$ python3 -q
>>> import numpy as np
>>> from numpy import linalg as LA
>>> np.set_printoptions(precision=2, suppress=True, linewidth=200)
>>> tidy = lambda a: np.round(a, 2) + 0
>>> E = np.load("dump.npy")
>>> E
array([[-3.7,  4. , -6. ,  6. , -5. ,  7. , -9. ,  3. , -6. ,  8. , -6. , -2. ],
       [-7. , -7.7,  0. ,  1. , -1. ,  5. ,  5. ,  7. , -5. , -7. ,  2. , -7. ],
       [ 1. ,  6. ,  0.3, -3. ,  4. ,  0. , -9. ,  3. , -1. , -1. , -7. ,  3. ],
       [ 5. ,  0. , -5. , -2.7,  7. , -5. ,  5. , -4. ,  9. , -7. ,  4. , -5. ],
       [-5. ,  2. ,  3. ,  4. ,  9.3,  3. ,  4. , -8. ,  5. , -1. , -6. ,  6. ],
       [ 4. , -5. , -3. ,  9. ,  5. ,  5.3, -9. ,  4. , -8. , -4. , -5. , -6. ],
       [-8. ,  5. , -9. ,  5. ,  7. , -2. ,  9.3,  6. , -8. ,  9. ,  1. ,  1. ],
       [-3. ,  8. ,  0. ,  0. , -4. , -4. , -2. ,  9.3,  0. ,  2. ,  2. , -6. ],
       [ 7. , -9. ,  7. , -7. ,  9. , -6. ,  5. ,  5. ,  5.3,  4. ,  9. , -6. ],
       [ 9. ,  6. ,  2. ,  4. , -6. ,  7. , -6. ,  4. ,  8. , -7.7, -3. , -7. ],
       [ 2. , -5. , -6. ,  6. ,  3. , -2. ,  7. , -8. ,  3. ,  9. , -3.7,  5. ],
       [-4. ,  4. , -6. ,  6. , -5. ,  7. , -9. ,  3. , -6. ,  8. , -6. , -1.7]])
>>> LA.matrix_rank(E, rtol=0.1)
np.int64(11)
>>> [round(float(x), 2) for x in LA.svd(E, compute_uv=False)[:3]]
[38.78, 30.87, 25.62]
>>> np.argsort(-LA.norm(E, axis=0).round(6), kind="stable")[:3]
array([6, 9, 8])
>>> U, s, Vt = LA.svd(E)
>>> tidy(s)
array([38.78, 30.87, 25.62, 20.83, 17.55, 16.7 , 15.43, 10.83,  6.79,  4.92,  4.34,  0.15])
>>> Y = U[:, :11] @ np.diag(s[:11]) @ Vt[:11]
>>> tidy(LA.norm(E - Y, 2)), tidy(s[11])
(np.float64(0.15), np.float64(0.15))
>>> f = np.array([-2, 0])
>>> np.convolve(E[6], f)
array([ 16. , -10. ,  18. , -10. , -14. ,   4. , -18.6, -12. ,  16. , -18. ,  -2. ,  -2. ,   0. ])
>>> np.array([np.convolve(row, f, "same") for row in E])
array([[  7.4,  -8. ,  12. , -12. ,  10. , -14. ,  18. ,  -6. ,  12. , -16. ,  12. ,   4. ],
       [ 14. ,  15.4,   0. ,  -2. ,   2. , -10. , -10. , -14. ,  10. ,  14. ,  -4. ,  14. ],
       [ -2. , -12. ,  -0.6,   6. ,  -8. ,   0. ,  18. ,  -6. ,   2. ,   2. ,  14. ,  -6. ],
       [-10. ,   0. ,  10. ,   5.4, -14. ,  10. , -10. ,   8. , -18. ,  14. ,  -8. ,  10. ],
       [ 10. ,  -4. ,  -6. ,  -8. , -18.6,  -6. ,  -8. ,  16. , -10. ,   2. ,  12. , -12. ],
       [ -8. ,  10. ,   6. , -18. , -10. , -10.6,  18. ,  -8. ,  16. ,   8. ,  10. ,  12. ],
       [ 16. , -10. ,  18. , -10. , -14. ,   4. , -18.6, -12. ,  16. , -18. ,  -2. ,  -2. ],
       [  6. , -16. ,   0. ,   0. ,   8. ,   8. ,   4. , -18.6,   0. ,  -4. ,  -4. ,  12. ],
       [-14. ,  18. , -14. ,  14. , -18. ,  12. , -10. , -10. , -10.6,  -8. , -18. ,  12. ],
       [-18. , -12. ,  -4. ,  -8. ,  12. , -14. ,  12. ,  -8. , -16. ,  15.4,   6. ,  14. ],
       [ -4. ,  10. ,  12. , -12. ,  -6. ,   4. , -14. ,  16. ,  -6. , -18. ,   7.4, -10. ],
       [  8. ,  -8. ,  12. , -12. ,  10. , -14. ,  18. ,  -6. ,  12. , -16. ,  12. ,   3.4]])
>>> tidy(np.cross(E[6, :3], E[0, :3]))
array([  6. , -14.7, -13.5])
